$ python -q
>>> import numpy as np
>>> import numpy.linalg as la
>>> np.set_printoptions(precision=3, suppress=True, linewidth=160, floatmode="fixed")
>>> mat = np.tril(np.array([[2, 1, -2], [-1, -2, -2], [-2, 0, -1]]), -1) + np.eye(3, dtype=int)
>>> print(mat)
[[ 1  0  0]
 [-1  1  0]
 [-2  0  1]]
>>> # triangular, det is the product of the diagonal
>>> W1 = np.array([[0, 1, 1, 0, 3], [0, 3, 1, 0, 1], [1, 2, 1, 3, 0]])
>>> coef = np.array([3, 2, 0, 3, 3])
>>> hid = np.maximum(mat @ W1 + coef, 0)
>>> print(hid)
[[3 3 1 3 6]
 [3 4 0 3 1]
 [4 2 0 6 0]]
>>> W2 = np.array([[-4, -2, -1], [-2, 4, 2], [4, -4, 4], [-4, 5, 4], [5, 4, -3]])
>>> print(W1 @ W2)
[[ 17  12  -3]
 [  3  12   7]
 [-16  17  19]]
>>> print(hid @ W2)
[[  4  41   1]
 [-27  29  14]
 [-44  30  24]]
>>> f, g = hid[0], hid[1]
>>> print(f @ f)
64
>>> print(f @ g)
36
>>> pr = (f @ g) / (f @ f) * f
>>> print(pr)
[1.688 1.688 0.562 1.688 3.375]
>>> print(g - pr)
[ 1.312  2.312 -0.562  1.312 -2.375]
>>> print(round(float(la.norm(f + g) ** 2 + la.norm(f - g) ** 2), 3))
198.0
>>> print(np.outer(f, g))
[[ 9 12  0  9  3]
 [ 9 12  0  9  3]
 [ 3  4  0  3  1]
 [ 9 12  0  9  3]
 [18 24  0 18  6]]
>>> print(la.matrix_rank(np.outer(f, g)))
1
>>> t3 = np.stack([mat, -1 * mat, mat[::-1]])
>>> print(np.einsum("bij,cij->bc", t3, t3))
[[ 8 -8 -2]
 [-8  8  2]
 [-2  2  8]]
>>> print(t3.sum(axis=0))
[[-2  0  1]
 [-1  1  0]
 [ 1  0  0]]
>>> print(la.det(t3))
[ 1.000 -1.000 -1.000]
>>> theta = np.radians(72)
>>> r_ = np.eye(3)
>>> r_[2, 2] = r_[0, 0] = np.cos(theta)
>>> r_[2, 0], r_[0, 2] = -np.sin(theta), np.sin(theta)
>>> print(r_)
[[ 0.309  0.000  0.951]
 [ 0.000  1.000  0.000]
 [-0.951  0.000  0.309]]
>>> Y = mat @ r_.T
>>> print(np.allclose(mat @ mat.T, Y @ Y.T))
True
>>> print(np.abs(Y - mat).max(axis=0))
[2.333 0.000 1.211]
>>> print(np.allclose(la.norm(mat, axis=1), la.norm(Y, axis=1)))
True
>>> print(Y)
[[ 0.309  0.000 -0.951]
 [-0.309  1.000  0.951]
 [ 0.333  0.000  2.211]]
>>> Q, r_ = la.qr(mat)
>>> print(np.round(np.trace(Q @ Q.T), 3))
3.0
>>> print(Q.shape, r_.shape)
(3, 3) (3, 3)
>>> m1 = np.load("sample16.npy")
>>> print(m1)
[[ 0.499 10.417 28.960]
 [ 1.680  9.268 30.940]
 [ 0.655 11.662 30.501]
 [ 0.894 10.206 30.554]
 [ 1.150  8.602 31.042]
 [-1.805 11.577 29.325]
 [ 0.283 10.106 31.394]
 [ 0.085  8.536 27.397]
 [ 1.220 10.176 30.842]
 [ 0.888  9.632 30.095]
 [-1.782 10.336 31.289]
 [-0.738 10.945 29.049]
 [-0.400  8.098 30.252]
 [-0.903 10.236 30.905]
 [-0.491  8.849 30.584]
 [ 2.104 12.034 29.782]
 [-1.302  9.772 29.547]
 [ 0.769  8.732 28.227]
 [ 0.459  8.752 28.850]
 [ 0.406 10.994 30.868]
 [-1.598 10.876 30.547]
 [-0.962  9.651 31.516]
 [-0.219 10.313 29.249]
 [-0.394 10.365 29.322]
 [ 0.104  7.489 30.324]
 [ 0.393 10.513 29.702]]
>>> P = m1 @ la.solve(m1.T @ m1, m1.T)
>>> print(round(float(np.trace(P)), 3))
3.0
>>> print(P @ m1[:, 2])
[28.960 30.940 30.501 30.554 31.042 29.325 31.394 27.397 30.842 30.095 31.289 29.049 30.252 30.905 30.584 29.782 29.547 28.227 28.850 30.868 30.547 31.516
 29.249 29.322 30.324 29.702]
>>> print(np.allclose(P @ P, P))
True
>>> print(np.round(la.eigvalsh(P), 3) + 0)
[0.000 0.000 0.000 0.000 0.000 0.000 0.000 0.000 0.000 0.000 0.000 0.000 0.000 0.000 0.000 0.000 0.000 0.000 0.000 0.000 0.000 0.000 0.000 1.000 1.000 1.000]
